>>> import numpy as np
>>> np.set_printoptions(suppress=True, linewidth=140)
>>> def rd(a):
...     return np.round(a, 1) + 0
... 
>>> A = np.load("mat.npy")
>>> A
array([[-0.4,  0.4, -0.6, -2.6, -0.9],
       [ 0.1,  0.5, -0.5, -2.8, -1.2],
       [ 1. , -0.9, -0.6, -0.8,  1.3]])
>>> Y = np.array([[0, 2], [0, 0]])
>>> C = np.kron(Y, A)
>>> C.shape
(6, 10)
>>> rd(np.linalg.norm(C, 2)), rd(np.linalg.norm(Y, 2) * np.linalg.norm(A, 2))
(np.float64(8.5), np.float64(8.5))
>>> C
array([[-0. ,  0. , -0. , -0. , -0. , -0.8,  0.8, -1.2, -5.2, -1.8],
       [ 0. ,  0. , -0. , -0. , -0. ,  0.2,  1. , -1. , -5.6, -2.4],
       [ 0. , -0. , -0. , -0. ,  0. ,  2. , -1.8, -1.2, -1.6,  2.6],
       [-0. ,  0. , -0. , -0. , -0. , -0. ,  0. , -0. , -0. , -0. ],
       [ 0. ,  0. , -0. , -0. , -0. ,  0. ,  0. , -0. , -0. , -0. ],
       [ 0. , -0. , -0. , -0. ,  0. ,  0. , -0. , -0. , -0. ,  0. ]])
>>> C2 = A.T @ A
>>> (A @ A.T).shape
(3, 3)
>>> rd(np.linalg.eigvalsh(C2)[::-1])
array([17.9,  4.5,  0.2,  0. ,  0. ])
>>> np.linalg.matrix_rank(C2)
np.int64(3)
>>> rd(np.diag(C2))
array([ 1.2,  1.2,  1. , 15.2,  3.9])
>>> rd(np.trace(C2)), rd((A ** 2).sum())
(np.float64(22.5), np.float64(22.5))
>>> rd(C2)
array([[ 1.2, -1. , -0.4,  0. ,  1.5],
       [-1. ,  1.2,  0. , -1.7, -2.1],
       [-0.4,  0. ,  1. ,  3.4,  0.4],
       [ 0. , -1.7,  3.4, 15.2,  4.7],
       [ 1.5, -2.1,  0.4,  4.7,  3.9]])
>>> f = np.array([-3, 2, 3])
>>> rd(np.cross(A[1, :3], A[0, :3]))
array([-0.1,  0.3,  0.2])
